In [1]: import numpy as np

In [2]: np.set_printoptions(suppress=True, linewidth=120)

In [3]: arr = np.tril(np.array([[-3, -1, -1, 3, -1, 0, 3, 1],
   ...:     [2, 0, 3, -2, 3, -2, -3, 3],
   ...:     [-3, 0, 0, 3, -2, 0, -1, -1],
   ...:     [-2, 2, 1, -2, -3, 0, 3, -1],
   ...:     [0, -3, 1, -3, 1, 1, -2, 2],
   ...:     [0, -1, -3, -2, 2, 2, 0, -2],
   ...:     [2, -2, 1, 3, 3, -2, -2, -3],
   ...:     [2, 3, 2, 1, 1, 1, -1, 2]]), -1) + np.eye(8, dtype=int)

In [4]: print(arr)
[[ 1  0  0  0  0  0  0  0]
 [ 2  1  0  0  0  0  0  0]
 [-3  0  1  0  0  0  0  0]
 [-2  2  1  1  0  0  0  0]
 [ 0 -3  1 -3  1  0  0  0]
 [ 0 -1 -3 -2  2  1  0  0]
 [ 2 -2  1  3  3 -2  1  0]
 [ 2  3  2  1  1  1 -1  1]]

In [5]: left, sig, Vt = np.linalg.svd(arr, full_matrices=False)

In [6]: print(left.shape, sig.shape, Vt.shape)
(8, 8) (8,) (8, 8)

In [7]: print(np.round(left.T @ arr @ Vt.T, 1) + 0)
[[6.5 0.  0.  0.  0.  0.  0.  0. ]
 [0.  6.  0.  0.  0.  0.  0.  0. ]
 [0.  0.  4.6 0.  0.  0.  0.  0. ]
 [0.  0.  0.  3.4 0.  0.  0.  0. ]
 [0.  0.  0.  0.  2.9 0.  0.  0. ]
 [0.  0.  0.  0.  0.  0.7 0.  0. ]
 [0.  0.  0.  0.  0.  0.  0.1 0. ]
 [0.  0.  0.  0.  0.  0.  0.  0. ]]

In [8]: print(np.round(sig / sig[0], 1) + 0)
[1.  0.9 0.7 0.5 0.4 0.1 0.  0. ]

In [9]: print((sig > 1e-8).sum())
8

In [10]: print(np.round(left.T @ left, 1) + 0)
[[1. 0. 0. 0. 0. 0. 0. 0.]
 [0. 1. 0. 0. 0. 0. 0. 0.]
 [0. 0. 1. 0. 0. 0. 0. 0.]
 [0. 0. 0. 1. 0. 0. 0. 0.]
 [0. 0. 0. 0. 1. 0. 0. 0.]
 [0. 0. 0. 0. 0. 1. 0. 0.]
 [0. 0. 0. 0. 0. 0. 1. 0.]
 [0. 0. 0. 0. 0. 0. 0. 1.]]

In [11]: print(round(np.sqrt((sig ** 2).sum()), 1), np.round(np.linalg.norm(arr), 1))
10.9 10.9

In [12]: W0 = np.load("run4.npy")

In [13]: print(W0)
[[ 0 -1 -3 -1  2]
 [ 1  0 -1  1  0]
 [ 3  1  0  0  2]
 [ 1 -1  0  0  2]
 [-2  0 -2 -2  0]]

In [14]: left, sig, Vt = np.linalg.svd(W0)

In [15]: print(sig.round(1) + 0)
[4.7 4.7 1.7 1.7 0. ]

In [16]: print(np.argmax(sig[:-1] / (sig[1:] + 1e-6)) + 1)
4

In [17]: Y = left[:, :4] @ np.diag(sig[:4]) @ Vt[:4]

In [18]: print(round(float(np.linalg.norm(W0 - Y, 2)), 1), round(float(sig[4]), 1))
0.0 0.0

In [19]: print(round(float(np.abs(W0 - Y).max()), 1))
0.0

In [20]: print(np.linalg.matrix_rank(W0, rtol=0.05))
4

In [21]: print(round(np.linalg.norm(W0 - Y) / np.linalg.norm(W0), 1))
0.0

In [22]: x0 = np.array([6, 2, -7, 6, 2])

In [23]: print(np.round(np.linalg.eigvals(W0).real, 1) + 0)
[0. 0. 0. 0. 0.]

In [24]: print(np.round(np.linalg.svd(W0, compute_uv=False), 1) + 0)
[4.7 4.7 1.7 1.7 0. ]

In [25]: O = np.linalg.solve(np.eye(5) - W0, np.eye(5) + W0)

In [26]: print(np.round(O @ O.T, 1) + 0)
[[1. 0. 0. 0. 0.]
 [0. 1. 0. 0. 0.]
 [0. 0. 1. 0. 0.]
 [0. 0. 0. 1. 0.]
 [0. 0. 0. 0. 1.]]
